$ python -q
>>> import numpy as np
>>> np.set_printoptions(precision=2, suppress=True, linewidth=140)
>>> def rd(a):
...     return np.round(a, 2) + 0
... 
>>> arr = np.loadtxt("mat.csv", delimiter=",")
>>> rd(arr)
array([[  3.59,  -4.22,   1.15,   5.9 ],
       [  2.88,  -3.79,   1.03,   4.92],
       [  0.2 ,  -0.67,   0.26,   0.56],
       [ -0.12,   0.96,  -0.53,  -0.68],
       [  0.19,   3.01,  -3.21,  -2.09],
       [  0.13,   3.19, -17.83,  -7.5 ],
       [ -1.39,   1.19, -27.92, -12.05],
       [ -3.68,  -1.52, -38.52, -17.37],
       [ -5.89,  -3.97, -46.99, -21.91],
       [-17.72, -16.01, -83.38, -43.41],
       [-22.51, -20.59, -96.15, -51.52]])
>>> # rank 3
>>> G = np.cov(arr, rowvar=False)
>>> rd(np.corrcoef(arr[:, 3], arr[:, 0])[0, 1])
np.float64(0.98)
>>> np.argsort(-arr.std(axis=0).round(6), kind="stable")
array([2, 3, 0, 1])
>>> rd(np.median(arr, axis=0))
array([ -0.12,  -1.52, -17.83,  -7.5 ])
>>> rd(arr.std(axis=0))
array([ 8.05,  7.32, 33.23, 18.27])
>>> rd(np.linalg.eigvalsh(G)[::-1])
array([1688.32,   18.31,    5.21,    0.  ])
>>> F = np.array([[-8.49, 5.33, -8.11, 1.12, 7.16],
...     [-7.31, 2.42, 2.02, -3.73, -14.72],
...     [-2.65, -7.21, 3.1, -10.75, 7.68],
...     [-11.11, -9.81, 5.25, 10.52, -1.15],
...     [2.88, -7.52, -13.24, -0.52, -3.93]])
>>> F
array([[ -8.49,   5.33,  -8.11,   1.12,   7.16],
       [ -7.31,   2.42,   2.02,  -3.73, -14.72],
       [ -2.65,  -7.21,   3.1 , -10.75,   7.68],
       [-11.11,  -9.81,   5.25,  10.52,  -1.15],
       [  2.88,  -7.52, -13.24,  -0.52,  -3.93]])
>>> out = np.linalg.invert(F)
Traceback (most recent call last):
  File "<python-input-14>", line 1, in <module>
    out = np.linalg.invert(F)
          ^^^^^^^^^^^^^^^^
AttributeError: module 'numpy.linalg' has no attribute 'invert'
>>> out = np.linalg.inv(F)
>>> (np.abs(out) > 1e-9).astype(int)
array([[1, 1, 1, 1, 1],
       [1, 1, 1, 1, 1],
       [1, 1, 1, 1, 1],
       [1, 1, 1, 1, 1],
       [1, 1, 1, 1, 1]])
>>> E = np.loadtxt("test6.csv", delimiter=",")
>>> E
array([[ 1.6, -2. ,  1.2, -0.5],
       [ 0.4,  8.5,  0.2,  1.2],
       [ 0. ,  4. ,  0.2,  0.7],
       [-1.6, -9.5,  0. ,  0.9],
       [ 0.7,  2. ,  0.2, -1.4]])
>>> # column 1 dominates
>>> T = np.stack([E, -3 * E, E[::-1]])
>>> rd(T.sum(axis=0))
array([[ -2.5,   6. ,  -2.2,  -0.4],
       [ -2.4, -26.5,  -0.4,  -1.5],
       [  0. ,  -4. ,  -0.2,  -0.7],
       [  3.6,  27.5,   0.2,  -0.6],
       [  0.2,  -6. ,   0.8,   2.3]])
>>> rd(np.linalg.norm(T, axis=(1, 2)))
array([14.1, 42.3, 14.1])
>>> out = E / np.linalg.norm(E, axis=1, keepdims=True)
>>> G = out @ out.T
>>> rd(np.degrees(np.arccos(np.clip(G[0, 3], -1, 1))))
np.float64(54.88)
>>> (np.abs(G) > 0.9).astype(int)
array([[1, 0, 0, 0, 0],
       [0, 1, 1, 1, 0],
       [0, 1, 1, 1, 0],
       [0, 1, 1, 1, 0],
       [0, 0, 0, 0, 1]])
>>> rd(G[0])
array([ 1.  , -0.68, -0.69,  0.58, -0.27])
>>> rd(G)
array([[ 1.  , -0.68, -0.69,  0.58, -0.27],
       [-0.68,  1.  ,  1.  , -0.97,  0.71],
       [-0.69,  1.  ,  1.  , -0.95,  0.68],
       [ 0.58, -0.97, -0.95,  1.  , -0.87],
       [-0.27,  0.71,  0.68, -0.87,  1.  ]])
>>> rd(np.linalg.norm(out, axis=1))
array([1., 1., 1., 1., 1.])
>>> Q, R = np.linalg.qr(E)
>>> rd(np.trace(Q @ Q.T))
np.float64(4.0)
>>> rd(abs(R[0, 0])), rd(np.linalg.norm(E[:, 0]))
(np.float64(2.4), np.float64(2.4))
>>> rd(Q @ R)
array([[ 1.6, -2. ,  1.2, -0.5],
       [ 0.4,  8.5,  0.2,  1.2],
       [ 0. ,  4. ,  0.2,  0.7],
       [-1.6, -9.5,  0. ,  0.9],
       [ 0.7,  2. ,  0.2, -1.4]])
>>> rd(Q)
array([[-0.67,  0.57, -0.45, -0.17],
       [-0.17, -0.63, -0.49, -0.17],
       [ 0.  , -0.34, -0.5 ,  0.26],
       [ 0.67,  0.41, -0.54,  0.19],
       [-0.29,  0.  ,  0.08,  0.92]])
>>> r0, v = F[0], F[2]
>>> rd(r0 @ r0)
np.float64(218.78)
>>> pr = (r0 @ v) / (r0 @ r0) * r0
>>> rd((v - pr) @ r0)
np.float64(0.0)
>>> rd(v - pr)
array([ -2.58,  -7.26,   3.17, -10.76,   7.62])
>>> rd(np.linalg.norm(r0 + v) ** 2 + np.linalg.norm(r0 - v) ** 2)
np.float64(923.89)
>>> out = np.array([[5, 2, 0, 1], [5, 5, -2, 1], [-3, 5, 2, -5], [3, -2, -2, 2]])
>>> C = np.array([[1]])
>>> X = np.block([[out, np.zeros((4, 1))], [np.zeros((1, 4)), C]])
>>> X
array([[ 5.,  2.,  0.,  1.,  0.],
       [ 5.,  5., -2.,  1.,  0.],
       [-3.,  5.,  2., -5.,  0.],
       [ 3., -2., -2.,  2.,  0.],
       [ 0.,  0.,  0.,  0.,  1.]])
>>> # splits into 2 blocks
>>> x0 = np.array([1, -2, 0, 0, -1])
>>> h = np.maximum(X @ x0, 0)
>>> h
array([1., 0., 0., 7., 0.])
>>> X * (h > 1e-9)[:, None]
array([[ 5.,  2.,  0.,  1.,  0.],
       [ 0.,  0., -0.,  0.,  0.],
       [-0.,  0.,  0., -0.,  0.],
       [ 3., -2., -2.,  2.,  0.],
       [ 0.,  0.,  0.,  0.,  0.]])
